>>> import numpy as np
>>> np.set_printoptions(precision=1, suppress=True, linewidth=120)
>>> data = np.load("m.npy")
>>> data
array([[-1.8, -0.1,  0.1, -0.9],
       [-0.6, -1.2,  0.4,  1.5],
       [-0.6,  1.1, -1.3,  0.9],
       [-0.3,  1.2,  1.5,  0.5]])
>>> vec = np.array([3, 2, 3, 0])
>>> y = data @ vec
>>> b, lr = np.zeros(4), 1 / np.linalg.norm(data, 2) ** 2
>>> for i in range(8):
...     b -= lr * data.T @ (data @ b - y)
...     if i % 2 == 0: print(i, round(np.linalg.norm(data @ b - y), 1))
... 
0 0.0
2 0.0
4 0.0
6 0.0
>>> b.round(1) + 0
array([3., 2., 3., 0.])
>>> print(round(float(np.linalg.det(data[::-1])), 1))
-16.0
>>> np.round(np.poly(data), 1) + 0
array([  1. ,   3.7,   0. , -15. , -16. ])
>>> round(np.linalg.det(2 * data), 1), round(float(np.linalg.det(data)), 1)
(np.float64(-256.0), -16.0)
>>> np.round(np.linalg.eigvals(data).sum().real, 1)
np.float64(-3.7)
>>> round(np.einsum("ii->", data), 1)
np.float64(-3.7)
>>> other = np.array([[2, 2], [1, -9]])
>>> basis = np.kron(other, data)
>>> np.round(np.linalg.norm(basis, 2), 1), round(float(np.linalg.norm(other, 2) * np.linalg.norm(data, 2)), 1)
(np.float64(18.5), 18.5)
>>> basis.shape
(8, 8)
>>> np.linalg.matrix_rank(basis)
np.int64(8)
>>> rng = np.random.default_rng(24486)
>>> labels = rng.permutation(4)
>>> labels
array([1, 3, 0, 2])
>>> other = data[labels][:, labels]
>>> round(np.trace(other), 1)
np.float64(-3.7)
>>> other
array([[-1.2,  1.5, -0.6,  0.4],
       [ 1.2,  0.5, -0.3,  1.5],
       [-0.1, -0.9, -1.8,  0.1],
       [ 1.1,  0.9, -0.6, -1.3]])
>>> np.allclose(other, data)
False
>>> A = np.load("dump.npy")
>>> A
array([[ 3,  1,  2,  0,  1,  2,  0,  3,  3,  2],
       [ 3,  2,  3,  2,  1,  0,  0,  2,  1,  3],
       [ 1,  2,  3,  1,  2,  3,  2,  0,  0,  0],
       [ 2,  3,  0,  3,  2,  3,  2,  2,  3,  1],
       [ 1,  2,  0,  1,  3,  0,  2,  0,  3,  2],
       [ 2,  1,  0,  2,  2,  2,  2,  3,  1,  2],
       [ 1,  2,  2,  2,  3,  1,  1,  3,  3,  0],
       [ 1,  0,  3,  2,  2,  3,  3,  1,  2,  0],
       [ 1,  2,  0,  2,  3,  0,  3,  3,  3,  2],
       [ 0,  2,  2,  2,  1,  3,  1,  1,  2,  3],
       [-6, -5, -7, -6, -2,  2,  0, -3,  0, -7]])
>>> other = np.c_[A[:, :3] @ np.array([[-2, 0, -2], [1, 0, -2], [2, -1, -2]]), np.array([3, 0, 4, 3, 0, 0, 3, 4, 2, 4, 2])]
>>> other
array([[ -1,  -2, -12,   3],
       [  2,  -3, -16,   0],
       [  6,  -3, -12,   4],
       [ -1,   0, -10,   3],
       [  0,   0,  -6,   0],
       [ -3,   0,  -6,   0],
       [  4,  -2, -10,   3],
       [  4,  -3,  -8,   4],
       [  0,   0,  -6,   2],
       [  6,  -2,  -8,   4],
       [ -7,   7,  36,   2]])
>>> print(np.round(np.linalg.norm(other - A @ np.linalg.lstsq(A, other)[0], axis=0), 1) + 0)
[0.  0.  0.  0.3]
>>> G = other.T @ other
>>> np.linalg.eigvalsh(G)[::-1]
array([2452.6,  105.5,   53.2,    3.7])
>>> np.diag(G)
array([ 168,   88, 2276,   83])
>>> np.trace(G), (other ** 2).sum()
(np.int64(2615), np.int64(2615))
